$ python3 -q
>>> import numpy as np
>>> np.set_printoptions(precision=3, suppress=True, linewidth=140)
>>> rnd = lambda a: np.round(a, 3) + 0
>>> feats = np.loadtxt("a.csv", delimiter=",")
>>> feats
array([[ -4.69 ,   8.572,   0.716,  -2.904,   3.011,   1.854,  -2.311,  -3.791,  -2.047,  -0.918],
       [ -2.519,   4.122,   1.822,  -0.417,  -5.401,   4.322,  -4.641,   4.842,   2.607, -10.15 ],
       [  2.581,  -0.768,   3.566,  -1.508,  -3.336, -10.691,  -5.051,  -0.153,  -6.016,   3.182],
       [ -6.228,  -0.975,   3.573,   7.132,  -7.07 ,   2.107,  -2.86 ,  -2.664,  -3.363,   7.427],
       [ 10.202,   3.15 ,   1.977,   8.486,   5.368,   0.793,  -4.855,  -0.55 ,   1.519,  -2.637],
       [  5.211,   0.331,  -9.088,  -1.993,  -0.575,  -1.891,  -6.542,  -6.123,  -7.101,  -0.971],
       [  1.958,   2.672,   4.208,   5.291,  -3.537,   3.496,   7.37 ,   5.446,  -5.756,  -2.511],
       [ -0.506,  -3.396,   3.679,   2.997,   1.79 ,  -4.891,   3.179,  -7.054,  -1.614,  -7.373]])
>>> u, v = feats[2], feats[5]
>>> rnd(u @ v)
np.float64(79.538)
>>> p = (u @ v) / (u @ u) * u
>>> print(rnd(p))
[ 0.935 -0.278  1.292 -0.546 -1.209 -3.874 -1.83  -0.055 -2.18   1.153]
>>> (v - p) @ u
np.float64(0.0)
>>> rnd(v - p)
array([  4.276,   0.609, -10.38 ,  -1.447,   0.634,   1.983,  -4.712,  -6.068,  -4.921,  -2.124])
>>> rnd(np.linalg.norm(u + v) ** 2 + np.linalg.norm(u - v) ** 2)
np.float64(937.824)
>>> vec = np.array([-1, -1, -3, 0, 3, -3, -2, 0, -1, 0])
>>> rnd(feats @ (2 * vec))
array([  8.22 , -59.126,  51.344, -43.928,   5.266,  91.71 , -94.674,  16.328])
>>> print((feats @ vec).argmax())
5
>>> rnd(feats @ vec)
array([  4.11 , -29.563,  25.672, -21.964,   2.633,  45.855, -47.337,   8.164])
>>> rng = np.random.default_rng(496)
>>> A2 = feats + rng.integers(-2, 3, (8, 3)) @ rng.integers(-2, 3, (3, 10))
>>> rnd(A2)
array([[  3.31 ,   3.572,   2.716,  -2.904,   8.011,   1.854,  -4.311, -10.791,  -8.047,   4.082],
       [ -5.519,   2.122,  -0.178,   3.583,  -6.401,   3.322,  -1.641,   4.842,   3.607, -13.15 ],
       [  3.581,  -1.768,   1.566,  -7.508,  -3.336,  -3.691, -10.051,   0.847,  -9.016,   6.182],
       [ -8.228,  -0.975,  -0.427,  -0.868,  -9.07 ,  12.107,  -8.86 ,   1.336,  -5.363,   9.427],
       [ 13.202,   7.15 ,   5.977,   6.486,   6.368,  -2.207,  -5.855,  -0.55 ,   2.519,  -0.637],
       [  4.211,   6.331,  -5.088,   0.007,  -1.575,  -8.891,  -3.542,  -4.123,  -2.101,  -2.971],
       [ -2.042,   4.672,   4.208,   9.291,  -5.537,  -0.504,  11.37 ,   7.446,  -1.756,  -6.511],
       [ -2.506,  -2.396,   3.679,   4.997,   0.79 ,  -6.891,   5.179,  -6.054,   0.386,  -9.373]])
>>> np.abs(A2 - feats).sum(axis=1)
array([40., 20., 29., 40., 21., 33., 30., 15.])
>>> print(np.linalg.matrix_rank(A2 - feats, tol=1e-8))
3
>>> print(rnd(A2.reshape(2, -1)))
[[  3.31    3.572   2.716  -2.904   8.011   1.854  -4.311 -10.791  -8.047   4.082  -5.519   2.122  -0.178   3.583  -6.401   3.322  -1.641
    4.842   3.607 -13.15    3.581  -1.768   1.566  -7.508  -3.336  -3.691 -10.051   0.847  -9.016   6.182  -8.228  -0.975  -0.427  -0.868
   -9.07   12.107  -8.86    1.336  -5.363   9.427]
 [ 13.202   7.15    5.977   6.486   6.368  -2.207  -5.855  -0.55    2.519  -0.637   4.211   6.331  -5.088   0.007  -1.575  -8.891  -3.542
   -4.123  -2.101  -2.971  -2.042   4.672   4.208   9.291  -5.537  -0.504  11.37    7.446  -1.756  -6.511  -2.506  -2.396   3.679   4.997
    0.79   -6.891   5.179  -6.054   0.386  -9.373]]
>>> blk = A2.reshape(8, 2, -1)
>>> rnd(blk[:, 0])
array([[ 3.31 ,  3.572,  2.716, -2.904,  8.011],
       [-5.519,  2.122, -0.178,  3.583, -6.401],
       [ 3.581, -1.768,  1.566, -7.508, -3.336],
       [-8.228, -0.975, -0.427, -0.868, -9.07 ],
       [13.202,  7.15 ,  5.977,  6.486,  6.368],
       [ 4.211,  6.331, -5.088,  0.007, -1.575],
       [-2.042,  4.672,  4.208,  9.291, -5.537],
       [-2.506, -2.396,  3.679,  4.997,  0.79 ]])
>>> J = np.loadtxt("m.csv", delimiter=",")
>>> J
array([[0., 2., 0., 0., 0., 0.],
       [1., 0., 0., 0., 0., 0.],
       [0., 2., 0., 0., 0., 0.],
       [0., 0., 0., 2., 0., 0.],
       [0., 0., 1., 0., 0., 0.],
       [0., 0., 0., 2., 0., 0.],
       [0., 0., 0., 0., 0., 2.],
       [0., 0., 0., 0., 1., 0.],
       [0., 0., 0., 0., 0., 2.]])
>>> q, evecs = np.linalg.qr(J[:, :4])[0], np.linalg.qr(J[:, 4:])[0]
>>> sig = np.linalg.svd(q.T @ evecs, compute_uv=False)
>>> rnd(np.linalg.norm(q @ q.T - evecs @ evecs.T, 2))
np.float64(1.0)
>>> np.degrees(np.arccos(sig.clip(0, 1)))
array([90., 90.])
>>> (sig > 0.9).sum()
np.int64(0)
>>> proj = J @ np.linalg.solve(J.T @ J, J.T)
>>> np.allclose(proj @ proj, proj)
True
>>> np.linalg.matrix_rank(np.eye(9) - proj)
np.int64(3)
>>> vec = np.array([-5, -3, 2, -9, 6, 1])
>>> rhs = J @ vec
>>> coef, lr = np.zeros(6), 1 / np.linalg.norm(J, 2) ** 2
>>> for i in range(150):
...     coef -= lr * J.T @ (J @ coef - rhs)
...     if i % 50 == 0: print(i, round(np.linalg.norm(J @ coef - rhs), 3))
... 
0 7.054
50 0.009
100 0.0
>>> print(rnd(np.linalg.cond(J)))
2.828
>>> rnd(coef)
array([-5., -3.,  2., -9.,  6.,  1.])
>>> vec = np.array([7, -7, -6, -7, -6, -5])
>>> rhs = J @ vec
>>> print(rnd(np.linalg.solve(J.T @ J, J.T @ rhs)))
[ 7. -7. -6. -7. -6. -5.]
>>> rhs = rhs + 0.02 * rng.normal(size=9)
>>> print(rnd(rhs))
[-14.002   7.013 -13.969 -14.007  -5.993 -14.041  -9.991  -6.006 -10.007]
>>> coef, *_ = np.linalg.lstsq(J, rhs)
>>> [round(float(np.linalg.norm(np.linalg.solve(J.T @ J + lam * np.eye(6), J.T @ rhs))), 2) for lam in (0, 1, 10, 100)]
[15.63, 11.29, 5.03, 0.83]
>>> coef.round()
array([ 7., -7., -6., -7., -6., -5.])
>>> rnd(J.T @ (rhs - J @ coef))
array([0., 0., 0., 0., 0., 0.])
>>> A2 = np.array([[0, 0], [1, 0]])
>>> basis = np.array([[-2, -5, -2], [2, 5, 5], [2, -3, 5]])
>>> X = np.kron(A2, basis)
>>> X
array([[ 0,  0,  0,  0,  0,  0],
       [ 0,  0,  0,  0,  0,  0],
       [ 0,  0,  0,  0,  0,  0],
       [-2, -5, -2,  0,  0,  0],
       [ 2,  5,  5,  0,  0,  0],
       [ 2, -3,  5,  0,  0,  0]])
>>> # column 4 repeats column 3
>>> r = np.linalg.matrix_rank(X)
>>> r
np.int64(3)
>>> N = np.linalg.svd(X)[2][r:].T
>>> N @ N.T
array([[0., 0., 0., 0., 0., 0.],
       [0., 0., 0., 0., 0., 0.],
       [0., 0., 0., 0., 0., 0.],
       [0., 0., 0., 1., 0., 0.],
       [0., 0., 0., 0., 1., 0.],
       [0., 0., 0., 0., 0., 1.]])
>>> [int(np.linalg.matrix_rank(np.delete(X, i, axis=0))) for i in range(6)]
[3, 3, 3, 2, 2, 2]
>>> [int(np.linalg.matrix_rank(X[:, :j + 1])) for j in range(6)]
[1, 2, 3, 3, 3, 3]
>>> np.allclose(X @ N, 0)
True
